In [1]: import numpy as np

In [2]: np.set_printoptions(precision=2, suppress=True, linewidth=140, legacy="1.25")

In [3]: data = np.load("x.npy")

In [4]: print(data)
[[10 16 14 15 24 21]
 [ 6  0  2  9  0  3]
 [ 4 16  8  6 24 12]
 [ 5  8  7  5  8  7]
 [ 3  0  1  3  0  1]
 [ 2  8  4  2  8  4]]

In [5]: O, vecs = np.linalg.qr(data[:, :2])[0], np.linalg.qr(data[:, 2:])[0]

In [6]: s = np.linalg.svd(O.T @ vecs, compute_uv=False)

In [7]: print(round(float(np.linalg.norm(O @ O.T - vecs @ vecs.T, 2)), 2))
1.0

In [8]: print(s)
[1.   0.99]

In [9]: print(np.allclose(data @ data.T, data.T @ data))
False

In [10]: print((data + data.T) / 2)
[[10.  11.   9.  10.  13.5 11.5]
 [11.   0.   9.   8.5  0.   5.5]
 [ 9.   9.   8.   6.5 12.5  8. ]
 [10.   8.5  6.5  5.   5.5  4.5]
 [13.5  0.  12.5  5.5  0.   4.5]
 [11.5  5.5  8.   4.5  4.5  4. ]]

In [11]: print(np.round(np.linalg.det(data), 2))
-2304.0

In [12]: print(np.sort(np.abs(np.linalg.eigvals(data))))
[ 0.62  0.62  3.51  6.72  6.72 38.31]

In [13]: A2 = data / np.sqrt((data ** 2).mean(axis=1, keepdims=True))

In [14]: print(np.linalg.matrix_rank(A2) == np.linalg.matrix_rank(data))
True

In [15]: A2 = data / np.linalg.norm(data, axis=1, keepdims=True)

In [16]: cov = A2 @ A2.T

In [17]: print(np.linalg.norm(A2, axis=1))
[1. 1. 1. 1. 1. 1.]

In [18]: print(round(np.degrees(np.arccos(np.clip(cov[2, 0], -1, 1))), 2))
18.67

In [19]: print(np.argwhere(np.triu(np.abs(cov) > 0.95, 1)))
[[0 3]
 [1 4]
 [2 5]]

In [20]: print((cov - 2 * np.eye(6)).round(6).argmax(axis=1))
[3 4 5 0 1 2]

In [21]: print(cov[2])
[0.95 0.35 1.   0.93 0.34 0.98]

In [22]: u = np.array([1, -4, 1])

In [23]: print(np.cross(data[2, :3], data[1, :3]))
[ 32  40 -96]

In [24]: print(np.array([np.convolve(row, u, "same") for row in data]))
[[-24 -40 -25 -22 -60 -60]
 [-24   8   1 -34  12 -12]
 [  0 -52 -10   8 -78 -24]
 [-12 -20 -15  -5 -20 -20]
 [-12   4  -1 -11   4  -4]
 [  0 -26  -6   4 -26  -8]]

In [25]: X = np.load("case10.npy")

In [26]: print(X)
[[-1.18 -0.87 -0.62 -0.15]
 [-0.87 -0.07  1.58  1.77]
 [-0.62  1.58  2.29  0.63]
 [-0.15  1.77  0.63  0.96]]

In [27]: vals, vecs = np.linalg.eigh(X)

In [28]: x = np.array([5, -2, 0, 1])

In [29]: print(np.linalg.eigvalsh(X[1:, 1:]))
[-1.63  0.99  3.82]

In [30]: print(vecs * np.abs(vals) @ vecs.T)
[[ 1.45  0.14 -0.46 -0.47]
 [ 0.14  2.28  1.    0.44]
 [-0.46  1.    2.51  1.01]
 [-0.47  0.44  1.01  1.75]]

In [31]: print(np.abs(X).sum(axis=1).max(), np.round(np.abs(vals).max(), 2))
5.12 4.0

In [32]: print(vecs * np.maximum(vals, 0) @ vecs.T)
[[ 0.14 -0.37 -0.54 -0.31]
 [-0.37  1.1   1.29  1.1 ]
 [-0.54  1.29  2.4   0.82]
 [-0.31  1.1   0.82  1.35]]

In [33]: print(round(float(x @ X @ x / (x @ x)), 2), np.round(vals[0], 2), round(float(vals[-1]), 2))
-0.67 -1.99 4.0

In [34]: print((np.sign(vecs[:, -1].round(6)) == np.sign(vecs[0, -1].round(6))).astype(int))
[1 0 0 0]

In [35]: A2 = np.linalg.inv(X)

In [36]: print(np.round(X @ A2, 2) + 0)
[[1. 0. 0. 0.]
 [0. 1. 0. 0.]
 [0. 0. 1. 0.]
 [0. 0. 0. 1.]]

In [37]: print(np.linalg.inv(A2))
[[-1.18 -0.87 -0.62 -0.15]
 [-0.87 -0.07  1.58  1.77]
 [-0.62  1.58  2.29  0.63]
 [-0.15  1.77  0.63  0.96]]

In [38]: print((np.abs(A2) > 1e-9).astype(int))
[[1 1 1 1]
 [1 1 1 1]
 [1 1 1 1]
 [1 1 1 1]]

In [39]: print(np.round(np.linalg.cond(X), 2))
4.02

In [40]: print(np.linalg.det(X) * A2)
[[-6.17  0.86 -1.91 -1.3 ]
 [ 0.86 -2.43  0.78  4.1 ]
 [-1.91  0.78  3.51 -4.04]
 [-1.3   4.1  -4.04  3.13]]

In [41]: print(np.allclose(A2, X.T))
False

In [42]: vals, vecs = np.linalg.eigvalsh(X)
ValueError: too many values to unpack (expected 2)


In [43]: vals, vecs = np.linalg.eigh(X)

In [44]: print(np.round(vecs.T @ X @ vecs, 2) + 0)
[[-1.99  0.    0.    0.  ]
 [ 0.   -1.    0.    0.  ]
 [ 0.    0.    0.99  0.  ]
 [ 0.    0.    0.    4.  ]]

In [45]: print(vecs @ np.diag(vals) @ vecs.T)
[[-1.18 -0.87 -0.62 -0.15]
 [-0.87 -0.07  1.58  1.77]
 [-0.62  1.58  2.29  0.63]
 [-0.15  1.77  0.63  0.96]]

In [46]: print((vals > 1e-8).sum(), (vals < -1e-8).sum())
2 2

In [47]: print(np.abs(vecs[:, -1]))
[0.18 0.51 0.71 0.45]

In [48]: print(vals)
[-1.99 -1.    0.99  4.  ]

In [49]: print(np.linalg.svd(X, compute_uv=False))
[4.   1.99 1.   0.99]

In [50]: print(np.abs(vecs[:, -1]).round(6).argmax())
2

In [51]: print(np.unique(vals.round(6) + 0, return_counts=True)[1])
[1 1 1 1]

In [52]: print(np.round(vecs.T @ vecs, 2) + 0)
[[1. 0. 0. 0.]
 [0. 1. 0. 0.]
 [0. 0. 1. 0.]
 [0. 0. 0. 1.]]

In [53]: vals, vecs = np.linalg.eig(X)

In [54]: print(np.round(X @ vecs[:, 0] - vals[0] * vecs[:, 0], 2) + 0)
[0. 0. 0. 0.]

In [55]: print(np.sort(np.linalg.eigvals(X.T)))
[-1.99 -1.    0.99  4.  ]

In [56]: print(np.round(np.prod(vals), 2))
7.91

In [57]: print(np.sort(np.linalg.eigvals(X @ X)))
[ 0.99  1.    3.97 15.98]

In [58]: print(np.sort(np.linalg.eigvals(np.linalg.inv(X))))
[-1.   -0.5   0.25  1.01]

In [59]: W0 = np.load("data.npy")

In [60]: print(W0)
[[ 0 -2  0  4]
 [ 2  0 -6  1]
 [ 0  6  0  2]
 [-4 -1 -2  0]]

In [61]: rng = np.random.default_rng(56)

In [62]: A2 = W0 + rng.integers(-2, 3, (4, 2)) @ rng.integers(-2, 3, (2, 4))

In [63]: print(A2)
[[ 2 -1 -1  4]
 [ 4 -2 -1  4]
 [-4  8 -6 -2]
 [-6  0 -5 -2]]

In [64]: print(np.abs(A2 - W0).sum(axis=1))
[ 4 12 16  8]

In [65]: x = np.array([0, 2, 1, 3])

In [66]: print(X * x)
[[-0.   -1.74 -0.62 -0.45]
 [-0.   -0.14  1.58  5.31]
 [-0.    3.16  2.29  1.89]
 [-0.    3.54  0.63  2.88]]

In [67]: print(X @ np.ones(4))
[-2.82  2.41  3.88  3.21]

In [68]: print((X @ x).argmax())
2

In [69]: print(X @ np.eye(4)[0])
[-1.18 -0.87 -0.62 -0.15]

In [70]: O, vecs = np.linalg.qr(X[:, :1])[0], np.linalg.qr(X[:, 1:])[0]

In [71]: s = np.linalg.svd(O.T @ vecs, compute_uv=False)

In [72]: print(s)
[0.67]

In [73]: print(np.degrees(np.arccos(s.clip(0, 1))))
[48.14]

In [74]: print(np.round(np.linalg.norm(O @ O.T - vecs @ vecs.T, 2), 2))
1.0

In [75]: F = np.load("run0.npy")

In [76]: print(F)
[[2 4 4 3]
 [3 5 5 4]
 [5 7 7 6]
 [2 4 4 3]
 [5 7 7 6]]

In [77]: U, s, VT = np.linalg.svd(F)

In [78]: vecs = VT[:(s > 1e-8).sum()]

In [79]: x = F[4] + 3 * F[2] + rng.integers(2) * np.eye(4)[2]

In [80]: print(x)
[20. 28. 29. 24.]

In [81]: print(np.allclose(vecs.T @ vecs @ x, x))
False

In [82]: print(np.diag(vecs.T @ vecs))
[0.82 0.45 0.45 0.27]

In [83]: print(np.linalg.matrix_rank(np.vstack([F, x])))
3

In [84]: feats = np.loadtxt("m.csv", delimiter=",")

In [85]: print(feats)
[[-1.1 -0.5 -1.  -1.1 -0.4  1.3 -0.4]
 [-1.4 -0.6  2.  -0.6 -1.5  0.   1.4]
 [-3.  -1.   2.5 -0.5 -7.  -5.5 -6. ]
 [-0.2  0.4  1.  -2.2  2.8  0.  -1.6]
 [-0.3  0.7  0.8  0.9  1.4 -0.5 -0.8]
 [-0.7  1.2  1.3 -0.3 -0.8  0.   0.5]
 [-1.9  0.   0.4  0.1  0.9  0.6  0.6]
 [-0.9  0.2  1.2  0.2 -1.3 -0.4  0. ]
 [ 0.4 -1.7  0.9 -1.4 -0.8 -0.2 -1.6]
 [ 0.2 -0.3 -0.5 -0.7  0.4 -0.1  0.4]
 [ 0.9  0.1 -0.9  1.7  1.5 -1.   0.1]
 [ 0.2  0.2 -0.2 -0.8 -1.2  1.7 -0.1]
 [ 0.1 -0.1  1.4 -0.3 -1.2  0.6  0.1]
 [ 1.1  0.3 -0.4 -0.3 -0.7  0.2 -0.8]]

In [86]: A2 = np.c_[feats[:, :3] @ np.array([[1, 0, 2], [1, 0, 2], [0, 0, 1]]), np.array([3, 1, -3, 2, 0, 3, -3, -2, 3, 3, -1, -3, -2, -1])]

In [87]: print(A2)
[[-1.6  0.  -4.2  3. ]
 [-2.   0.  -2.   1. ]
 [-4.   0.  -5.5 -3. ]
 [ 0.2  0.   1.4  2. ]
 [ 0.4  0.   1.6  0. ]
 [ 0.5  0.   2.3  3. ]
 [-1.9  0.  -3.4 -3. ]
 [-0.7  0.  -0.2 -2. ]
 [-1.3  0.  -1.7  3. ]
 [-0.1  0.  -0.7  3. ]
 [ 1.   0.   1.1 -1. ]
 [ 0.4  0.   0.6 -3. ]
 [ 0.   0.   1.4 -2. ]
 [ 1.4  0.   2.4 -1. ]]

In [88]: print(np.linalg.matrix_rank(A2))
3

In [89]: print(np.linalg.norm(np.linalg.qr(feats)[0].T @ A2, axis=0) ** 2 / ((A2 ** 2).sum(axis=0) + 1e-12))
[1.   0.   1.   0.51]

In [90]: print(np.round(np.linalg.norm(A2 - feats @ np.linalg.lstsq(feats, A2)[0], axis=0), 2) + 0)
[0.   0.   0.   6.19]

In [91]: A2 = np.array([[2, 1]])

In [92]: m1 = np.block([[np.zeros((1, 1)), A2], [A2.T, np.zeros((2, 2))]])

In [93]: print(m1)
[[0. 2. 1.]
 [2. 0. 0.]
 [1. 0. 0.]]

In [94]: rk = np.linalg.matrix_rank(m1)

In [95]: print(rk)
2

In [96]: null = np.linalg.svd(m1)[2][rk:].T

In [97]: print(np.allclose(m1 @ null, 0))
True

In [98]: print(null.shape)
(3, 1)

In [99]: print(null @ null.T)
[[ 0.   0.   0. ]
 [ 0.   0.2 -0.4]
 [ 0.  -0.4  0.8]]

In [100]: A2 = np.array([[1, 2, 1, 2, 1, 2, 3],
     ...:     [1, 2, 2, 2, 1, 3, 3],
     ...:     [1, 0, 1, 2, 0, 1, 2],
     ...:     [1, 1, 0, 0, 3, 2, 2],
     ...:     [0, 3, 2, 2, 2, 1, 0],
     ...:     [0, 0, 1, 1, 1, 3, 0],
     ...:     [3, 3, 0, 1, 0, 2, 1]])

In [101]: mat = np.triu(A2)

In [102]: print(mat)
[[1 2 1 2 1 2 3]
 [0 2 2 2 1 3 3]
 [0 0 1 2 0 1 2]
 [0 0 0 0 3 2 2]
 [0 0 0 0 2 1 0]
 [0 0 0 0 0 3 0]
 [0 0 0 0 0 0 1]]

In [103]: print(np.unique(mat.round(6), axis=0).shape)
(7, 7)

In [104]: print(np.allclose(mat[:-1].T @ np.linalg.lstsq(mat[:-1].T, mat[-1])[0], mat[-1]))
True

In [105]: print(np.abs(np.diag(np.linalg.qr(mat)[1])) > 1e-9)
[ True  True  True False  True  True  True]

In [106]: print(np.argsort(-np.linalg.norm(mat, axis=0).round(6), kind="stable")[:3])
[5 6 4]

In [107]: rk = np.linalg.matrix_rank(mat)

In [108]: print(rk)
6

In [109]: null = np.linalg.svd(mat)[2][rk:].T

In [110]: print([int(np.linalg.matrix_rank(mat[:, :j + 1])) for j in range(7)])
[1, 2, 3, 3, 4, 5, 6]

In [111]: print(np.round(null @ null.T, 2) + 0)
[[ 0.4 -0.2  0.4 -0.2  0.   0.   0. ]
 [-0.2  0.1 -0.2  0.1  0.   0.   0. ]
 [ 0.4 -0.2  0.4 -0.2  0.   0.   0. ]
 [-0.2  0.1 -0.2  0.1  0.   0.   0. ]
 [ 0.   0.   0.   0.   0.   0.   0. ]
 [ 0.   0.   0.   0.   0.   0.   0. ]
 [ 0.   0.   0.   0.   0.   0.   0. ]]

In [112]: print(np.allclose(mat @ null, 0))
True

In [113]: U, s = np.linalg.svd(mat)
ValueError: too many values to unpack (expected 2)


In [114]: U, s, VT = np.linalg.svd(mat, full_matrices=False)

In [115]: print(np.round(s / s[0], 2) + 0)
[1.   0.42 0.29 0.17 0.12 0.1  0.  ]

In [116]: print(np.abs(VT[0]))
[0.06 0.28 0.25 0.35 0.3  0.56 0.58]

In [117]: print(U.shape, s.shape, VT.shape)
(7, 7) (7,) (7, 7)

In [118]: print(np.cumsum(s ** 2) / np.sum(s ** 2))
[0.76 0.89 0.96 0.98 0.99 1.   1.  ]

In [119]: A2 = mat + rng.integers(-2, 3, (7, 6)) @ rng.integers(-2, 3, (6, 7))

In [120]: print(A2)
[[-2  3 -2  1 -2 11  3]
 [-4  3 -4  5  0  5  6]
 [ 2  6 -1  6 -3 -1  5]
 [-1 -3 -5 -5  2  7  4]
 [-8  2 -2 -4  3 -1 -1]
 [ 1  2 -9 -3 -4  6  6]
 [ 1 -1 -3 -3  2 -9  6]]

In [121]: print(np.round(np.linalg.svd(A2 - mat, compute_uv=False), 2) + 0)
[17.71 14.   11.17  9.03  4.64  0.77  0.  ]

In [122]: print(np.linalg.matrix_rank(A2 - mat, tol=1e-8))
6

In [123]: print(np.abs(A2 - mat).sum(axis=1))
[20 20 22 22 20 28 24]

In [124]: A2 = np.array([[2, -1, -1, 0, 1, 1, 1, -1],
     ...:     [0, -1, 0, 0, -1, 0, 1, 2],
     ...:     [-2, -2, -1, -1, -2, 0, -1, -1]])

In [125]: J = A2.T @ A2

In [126]: print(J)
[[ 8  2  0  2  6  2  4  0]
 [ 2  6  3  2  4 -1  0  1]
 [ 0  3  2  1  1 -1  0  2]
 [ 2  2  1  1  2  0  1  1]
 [ 6  4  1  2  6  1  2 -1]
 [ 2 -1 -1  0  1  1  1 -1]
 [ 4  0  0  1  2  1  3  2]
 [ 0  1  2  1 -1 -1  2  6]]

In [127]: # rows and columns are dependent

In [128]: vals, vecs = np.linalg.eigh(J)

In [129]: print(np.round(np.linalg.eigvalsh(J @ J), 2) + 0)
[  0.     0.     0.     0.     0.    44.84  79.15 303.01]

In [130]: print(np.round(np.linalg.svd(J, compute_uv=False), 2) + 0)
[17.41  8.9   6.7   0.    0.    0.    0.    0.  ]

In [131]: print(np.abs(vecs[:, -1]))
[0.62 0.38 0.13 0.22 0.56 0.09 0.28 0.07]

In [132]: print(vals.sum(), np.trace(J))
33.0 33

In [133]: print(np.unique(vals.round(6) + 0, return_counts=True)[1])
[5 1 1 1]
